>>> import numpy as np
>>> from numpy import linalg as LA
>>> np.set_printoptions(precision=1, suppress=True, linewidth=100)
>>> rd = lambda a: np.round(a, 1) + 0
>>> F = np.loadtxt("case7.csv", delimiter=",")
>>> F
array([[ 1.6,  0.6, -0.5, -0.8,  0.1, -0.3,  0.9, -0.6,  1. , -0.1,  0.5],
       [ 0.8,  0.5,  0.8,  0.5,  1.8,  0. , -0.7,  1.5, -0.1,  1.5, -1.1],
       [-1. , -0.5,  0.2, -1.1, -0.3, -1. , -0.9,  0.6,  0.4,  1.4,  1.2],
       [ 0. , -1. ,  1.5,  2.4,  1.5, -0.6, -0.2, -0.7, -0.7, -1.3, -0.4],
       [-1.3,  1.6,  0.5,  0. ,  0.8,  0.2, -0.1, -1. ,  0.2,  0.5,  1.1],
       [ 0.3, -2.2,  0.2, -1.7,  1.1,  0.8, -0.1, -0.2, -2.4,  1. , -0.6],
       [-0.4, -0.2, -0.9,  0.6,  1.6,  0.5, -0.6, -1.8, -0.8,  2.2,  0.1]])
>>> other = F / np.sqrt((F ** 2).mean(axis=1, keepdims=True))
>>> LA.matrix_rank(other) == LA.matrix_rank(F)
np.True_
>>> rd(LA.norm(other, axis=1))
array([3.3, 3.3, 3.3, 3.3, 3.3, 3.3, 3.3])
>>> LA.matrix_rank(F - F.mean(axis=1, keepdims=True))
np.int64(7)
>>> r0, v = F[4], F[5]
>>> rd(r0 @ r0)
np.float64(7.7)
>>> p = (r0 @ v) / (r0 @ r0) * r0
>>> LA.matrix_rank(np.outer(r0, v))
np.int64(1)
>>> rd(LA.norm(r0 + v) ** 2 + LA.norm(r0 - v) ** 2)
np.float64(49.1)
>>> vec = np.array([0, 0, -1, 1, 1, 2, 0, 1, -2, 0, 1])
>>> rd(F @ vec)
array([-2.9,  2.1, -2.6,  1.5,  0.4,  4.8,  4. ])
>>> print(F * vec)
[[ 0.   0.   0.5 -0.8  0.1 -0.6  0.  -0.6 -2.  -0.   0.5]
 [ 0.   0.  -0.8  0.5  1.8  0.  -0.   1.5  0.2  0.  -1.1]
 [-0.  -0.  -0.2 -1.1 -0.3 -2.  -0.   0.6 -0.8  0.   1.2]
 [ 0.  -0.  -1.5  2.4  1.5 -1.2 -0.  -0.7  1.4 -0.  -0.4]
 [-0.   0.  -0.5  0.   0.8  0.4 -0.  -1.  -0.4  0.   1.1]
 [ 0.  -0.  -0.2 -1.7  1.1  1.6 -0.  -0.2  4.8  0.  -0.6]
 [-0.  -0.   0.9  0.6  1.6  1.  -0.  -1.8  1.6  0.   0.1]]
>>> LA.norm(F @ vec) <= LA.norm(F, 2) * LA.norm(vec) + 1e-9
np.True_
>>> (F @ vec).argmax()
np.int64(5)
>>> K = np.loadtxt("test16.csv", delimiter=",")
>>> print(K)
[[-0.8 -0.3 -0.9  0.6  0.3  0.1  0.2  0.2 -0.2  1.   0.2  0.3  0.8  1.6]
 [-0.3  1.5  1.4  0.6 -1.7  0.7  0.3 -0.3 -2.1  0.3  0.8 -0.1  0.6 -0.4]
 [ 2.2 -0.8  0.4  0.  -0.1 -0.7  0.  -0.3  0.3  1.2  0.8  0.   0.4  0.7]
 [-1.2  0.1  0.5  0.1 -0.1  0.9 -1.1 -0.2  1.1  0.1 -0.6  0.7 -1.5 -0.6]
 [-0.1  2.3 -2.4  0.6 -0.6 -0.5  1.4 -0.4  0.6  0.5  1.2 -1.3  1.8  0.5]
 [ 2.2 -1.   0.9 -0.1  0.5  0.6  0.3 -0.5 -0.9  0.9  0.   1.  -0.8 -0.7]
 [-0.2  0.4 -0.1  0.7 -1.2 -0.8 -0.1  0.4  0.1  1.  -0.5  0.8 -0.4 -1.2]
 [ 2.1 -1.1  1.1  0.   0.4  0.6  0.4 -0.6 -0.8  0.8  0.   1.2 -0.8 -0.6]
 [ 0.9 -0.9 -0.2 -0.5 -0.9  0.6  1.   0.2  0.5 -2.4  0.8  0.  -1.8  1.2]
 [-0.7 -0.9  1.2  0.5 -2.1  0.   1.6 -1.   0.  -1.7 -1.2 -0.6  2.2  0. ]
 [ 1.8 -0.4  0.7  0.9  0.5 -1.8 -1.5  0.8 -0.5 -0.7 -0.7 -1.8  0.6  1.7]
 [-0.6  0.1 -1.9 -0.2  0.3 -1.  -0.3 -1.3  0.3  0.  -0.4 -0.5  0.8 -1.1]]
>>> vec = np.array([0, 2, -3, 2, -4, 5, -2, 3, 1, -4, 4, -1, 2, 0])
>>> rd(K @ np.ones(14))
array([ 3.1,  1.3,  4.1, -1.8,  3.6,  2.4, -1.1,  2.7, -1.5, -2.7, -0.4, -5.8])
>>> K @ np.eye(14)[12]
array([ 0.8,  0.6,  0.4, -1.5,  1.8, -0.8, -0.4, -0.8, -1.8,  2.2,  0.6,  0.8])
>>> print(rd((K * vec).sum(axis=1)))
[  0.7  10.   -7.3   0.   17.2 -13.1  -2.8 -13.5  12.7   4.8  -4.2  -3.2]
>>> print(rd(np.einsum("ij,j->i", K, vec)))
[  0.7  10.   -7.3   0.   17.2 -13.1  -2.8 -13.5  12.7   4.8  -4.2  -3.2]
>>> rd(K @ vec)
array([  0.7,  10. ,  -7.3,   0. ,  17.2, -13.1,  -2.8, -13.5,  12.7,   4.8,  -4.2,  -3.2])
>>> other = np.array([[1, 2],
...     [1, 0],
...     [1, 0],
...     [1, 1],
...     [1, 1],
...     [1, 1],
...     [1, 0],
...     [0, 1],
...     [0, 2],
...     [1, 0],
...     [0, 1],
...     [2, 1],
...     [0, 2],
...     [2, 0]])
>>> np.vstack([K, other.T]).shape
(14, 14)
>>> rd(other.T @ K.T)
array([[ 4. ,  1.8,  3.6, -0.5, -0.4,  4.9, -1.1,  5.5,  0. , -3.3, -0.7, -6.8],
       [ 1.3, -3.6,  5.5, -2.4,  3.6,  2.5, -1.6,  2.6, -0.6, -1.4,  1.7, -2.1]])
>>> rd(np.einsum("ij->j", K))
array([ 5.3, -1. ,  0.7,  3.2, -4.7, -1.3,  2.2, -3. , -1.6,  1. ,  0.4, -0.3,  1.9,  1.1])
>>> rd(np.einsum("ik,kj->ij", K, other))
array([[ 4. ,  1.3],
       [ 1.8, -3.6],
       [ 3.6,  5.5],
       [-0.5, -2.4],
       [-0.4,  3.6],
       [ 4.9,  2.5],
       [-1.1, -1.6],
       [ 5.5,  2.6],
       [ 0. , -0.6],
       [-3.3, -1.4],
       [-0.7,  1.7],
       [-6.8, -2.1]])
>>> rd(np.einsum("ik,kj->ji", K, other))
array([[ 4. ,  1.8,  3.6, -0.5, -0.4,  4.9, -1.1,  5.5,  0. , -3.3, -0.7, -6.8],
       [ 1.3, -3.6,  5.5, -2.4,  3.6,  2.5, -1.6,  2.6, -0.6, -1.4,  1.7, -2.1]])
>>> rd(np.einsum("ij,ij->i", K, K))
array([ 6.5, 13.9,  9. ,  8.5, 21.4, 11.4,  6.4, 11.6, 15.4, 20.5, 18.8,  9.2])
>>> rng = np.random.default_rng(6209)
>>> other = K + rng.integers(-2, 3, (12, 11)) @ rng.integers(-2, 3, (11, 14))
>>> rd(other)
array([[  3.2,  -8.3,   1.1,   1.6,   2.3,   2.1,   1.2,  -4.8,   1.8,   6. ,  -2.8,   6.3,  11.8,
          4.6],
       [-10.3, -10.5,  10.4,  -7.4,  -0.7,   5.7,  -3.7,  -6.3,  -1.1,   4.3,   1.8,  -9.1, -10.4,
         -0.4],
       [ -4.8,  14.2,  -8.6,  -1. ,  -9.1, -12.7,  12. ,  10.7,   4.3,  -0.8,   4.8,  -4. ,  -0.6,
          4.7],
       [ -9.2,  -4.9,   7.5,  -1.9,   3.9,   4.9,  -0.1,  -1.2,  -4.9,   1.1,   8.4, -12.3, -21.5,
         -4.6],
       [-10.1,  -8.7,   0.6,  -3.4,   5.4,   2.5,   0.4,  -9.4,  -6.4,  -0.5,   8.2,  -6.3,   5.8,
          2.5],
       [  1.2,   3. , -14.1,   4.9,  -2.5,  -2.4,   8.3,  -3.5,  -2.9,   3.9,  11. ,  -2. ,   6.2,
         -0.7],
       [ -9.2,  -0.6,  12.9,  -2.3,  13.8,  -1.8, -12.1,  12.4,  -2.9, -14. ,  -9.5,   4.8, -11.4,
          2.8],
       [  4.1,   6.9,   1.1,   5. ,   0.4,   2.6,   1.4,   3.4,  -1.8,  -1.2,   1. ,   0.2,  -4.8,
         -7.6],
       [  5.9,   0.1,   6.8,   4.5,   5.1, -10.4,  -8. ,   8.2, -12.5, -15.4,  -1.2,  10. ,  -6.8,
          6.2],
       [ -7.7, -13.9,   7.2,   2.5,   6.9,   0. ,  -7.4,  -7. ,  -3. ,   1.3,   4.8,  -1.6,  -2.8,
         -1. ],
       [  1.8,  10.6,   1.7,   4.9,   8.5,   3.2,   3.5,   2.8,   4.5,   4.3,   8.3,  -7.8,  -1.4,
        -11.3],
       [ 14.4,  -5.9,   1.1,  -1.2, -20.7,  -8. ,   9.7, -11.3,  -2.7,  15. ,  -1.4,   3.5,  10.8,
          3.9]])
>>> LA.matrix_rank(other - K, tol=1e-8)
np.int64(11)
>>> rd(LA.svd(other - K, compute_uv=False))
array([56.6, 43.7, 40.3, 26.1, 23.2, 21.3, 11.1,  9.3,  5.2,  3.4,  0.8,  0. ])
>>> r0, v = K[2], K[3]
>>> rd(r0 @ r0)
np.float64(9.0)
>>> p = (r0 @ v) / (r0 @ r0) * r0
>>> rd((v - p) @ r0)
np.float64(0.0)
>>> rd(p)
array([-1. ,  0.4, -0.2,  0. ,  0. ,  0.3,  0. ,  0.1, -0.1, -0.5, -0.4,  0. , -0.2, -0.3])
>>> rd(v - p)
array([-0.2, -0.3,  0.7,  0.1, -0.1,  0.6, -1.1, -0.3,  1.2,  0.6, -0.2,  0.7, -1.3, -0.3])
>>> other = K / LA.norm(K, axis=1, keepdims=True)
>>> G = other @ other.T
>>> rd(G)
array([[ 1. , -0.1,  0.1, -0.3,  0.4, -0.3, -0.1, -0.3, -0.2, -0.1,  0. ,  0. ],
       [-0.1,  1. , -0.1, -0.2,  0.1,  0.1,  0.2,  0.1, -0.2,  0.3, -0.1, -0.3],
       [ 0.1, -0.1,  1. , -0.5,  0. ,  0.6, -0.1,  0.6,  0. , -0.1,  0.4, -0.2],
       [-0.3, -0.2, -0.5,  1. , -0.5, -0.1,  0.3,  0. ,  0. , -0.2, -0.4, -0.1],
       [ 0.4,  0.1,  0. , -0.5,  1. , -0.5,  0. , -0.5, -0.2,  0.1, -0.1,  0.5],
       [-0.3,  0.1,  0.6, -0.1, -0.5,  1. ,  0.1,  1. ,  0.1, -0.2,  0. , -0.4],
       [-0.1,  0.2, -0.1,  0.3,  0. ,  0.1,  1. ,  0.1, -0.4,  0. , -0.3,  0.1],
       [-0.3,  0.1,  0.6,  0. , -0.5,  1. ,  0.1,  1. ,  0.1, -0.2, -0.1, -0.4],
       [-0.2, -0.2,  0. ,  0. , -0.2,  0.1, -0.4,  0.1,  1. ,  0.1,  0. , -0.4],
       [-0.1,  0.3, -0.1, -0.2,  0.1, -0.2,  0. , -0.2,  0.1,  1. ,  0. ,  0. ],
       [ 0. , -0.1,  0.4, -0.4, -0.1,  0. , -0.3, -0.1,  0. ,  0. ,  1. , -0.1],
       [ 0. , -0.3, -0.2, -0.1,  0.5, -0.4,  0.1, -0.4, -0.4,  0. , -0.1,  1. ]])
>>> print(np.argwhere(np.triu(np.abs(G) > 0.95, 1)))
[[5 7]]
>>> print(rd(np.degrees(np.arccos(np.clip(G[9, 2], -1, 1)))))
98.2
>>> rd(G[9])
array([-0.1,  0.3, -0.1, -0.2,  0.1, -0.2,  0. , -0.2,  0.1,  1. ,  0. ,  0. ])
>>> rd(LA.norm(other, axis=1))
array([1., 1., 1., 1., 1., 1., 1., 1., 1., 1., 1., 1.])
>>> other = np.array([[1]])
>>> basis = np.array([[1, 3, 2, 2], [2, 3, 1, 1], [3, 0, 1, 0], [3, 0, 2, 1]])
>>> X = np.block([[other, np.array([[2, 3, 1, 3]])], [np.zeros((4, 1)), basis]])
>>> X
array([[1., 2., 3., 1., 3.],
       [0., 1., 3., 2., 2.],
       [0., 2., 3., 1., 1.],
       [0., 3., 0., 1., 0.],
       [0., 3., 0., 2., 1.]])
>>> evals, V = LA.eig(X)
>>> rd(evals)
array([ 1. ,  6.5, -2. ,  1.4,  0.2])
>>> X @ V[:, 0] - evals[0] * V[:, 0]
array([0., 0., 0., 0., 0.])
>>> LA.cond(X) > 100
np.True_
>>> np.argsort(-LA.norm(X, axis=0).round(6), kind="stable")[:3]
array([1, 2, 4])
>>> other = X[0, 0] * X[1:] - np.outer(X[1:, 0], X[0])
>>> print(other)
[[0. 1. 3. 2. 2.]
 [0. 2. 3. 1. 1.]
 [0. 3. 0. 1. 0.]
 [0. 3. 0. 2. 1.]]
>>> LA.matrix_rank(other), LA.matrix_rank(X)
(np.int64(4), np.int64(5))
>>> X[:, 0] / X[0, 0]
array([1., 0., 0., 0., 0.])
>>> np.flatnonzero(~other.round(6).any(axis=1))
array([], dtype=int64)
